>>> import numpy as np
>>> from numpy import linalg as LA
>>> np.set_printoptions(precision=2, suppress=True, linewidth=200, sign=" ")
>>> def rnd(a):
...     return np.round(a, 2) + 0
... 
>>> K = np.load("test8.npy")
>>> rnd(K)
array([[ 0.22,  0.08, -1.98, -1.85, -1.27],
       [ 0.08, -0.66, -2.04, -1.77, -1.12],
       [-0.08,  0.62,  2.04,  1.78,  1.13],
       [-0.04,  0.83,  2.04,  1.74,  1.07],
       [-0.36, -0.82,  1.77,  1.81,  1.34],
       [-0.59, -2.64,  0.35,  0.83,  0.92],
       [-0.58, -2.85, -0.2 ,  0.37,  0.63],
       [ 0.56,  2.17, -0.95, -1.3 , -1.17],
       [-0.57, -2.86, -0.31,  0.26,  0.56],
       [ 0.51,  1.81, -1.25, -1.51, -1.27],
       [ 0.55,  2.08, -1.03, -1.36, -1.2 ],
       [ 0.4 ,  1.09, -1.67, -1.76, -1.34],
       [ 0.23,  1.96,  1.77,  1.27,  0.61],
       [-0.58, -2.46,  0.63,  1.06,  1.05],
       [ 0.46,  2.73,  1.06,  0.46, -0.05],
       [ 0.58,  2.43, -0.67, -1.09, -1.06],
       [-0.59, -2.57,  0.48,  0.94,  0.98],
       [-0.41, -1.11,  1.65,  1.75,  1.34],
       [ 0.3 ,  0.5 , -1.88, -1.84, -1.32],
       [-0.39, -0.99,  1.71,  1.78,  1.34],
       [ 0.35,  0.74, -1.8 , -1.82, -1.33]])
>>> left, s, vt = LA.svd(K)
>>> evecs = vt[:(s > 1e-8).sum()]
>>> rng = np.random.default_rng(36272)
>>> x = K[11] + -2 * K[3] + rng.integers(2) * np.eye(5)[4]
>>> rnd(x)
array([ 0.48, -0.57, -5.74, -5.23, -2.48])
>>> rnd(LA.norm(x - evecs.T @ evecs @ x))
np.float64(0.89)
>>> rnd(evecs.T @ evecs)
array([[ 0.04,  0.18, -0.02, -0.05, -0.06],
       [ 0.18,  0.92,  0.15, -0.04, -0.15],
       [-0.02,  0.15,  0.46,  0.4 ,  0.25],
       [-0.05, -0.04,  0.4 ,  0.38,  0.26],
       [-0.06, -0.15,  0.25,  0.26,  0.2 ]])
>>> rk = LA.matrix_rank(K)
>>> rk
np.int64(2)
>>> N = LA.svd(K)[2][rk:].T
>>> rnd(N @ N.T)
array([[ 0.96, -0.18,  0.02,  0.05,  0.06],
       [-0.18,  0.08, -0.15,  0.04,  0.15],
       [ 0.02, -0.15,  0.54, -0.4 , -0.25],
       [ 0.05,  0.04, -0.4 ,  0.62, -0.26],
       [ 0.06,  0.15, -0.25, -0.26,  0.8 ]])
>>> [int(LA.matrix_rank(np.delete(K, i, axis=0))) for i in range(21)]
[2, 2, 2, 2, 2, 2, 2, 2, 2, 2, 2, 2, 2, 2, 2, 2, 2, 2, 2, 2, 2]
>>> np.allclose(K @ N, 0)
True
>>> LA.matrix_rank(K.T @ K), LA.matrix_rank(K @ K.T)
(np.int64(2), np.int64(2))
>>> N.shape
(5, 3)
>>> [int(LA.matrix_rank(K[:i])) for i in range(1, len(K) + 1)]
[1, 2, 2, 2, 2, 2, 2, 2, 2, 2, 2, 2, 2, 2, 2, 2, 2, 2, 2, 2, 2]
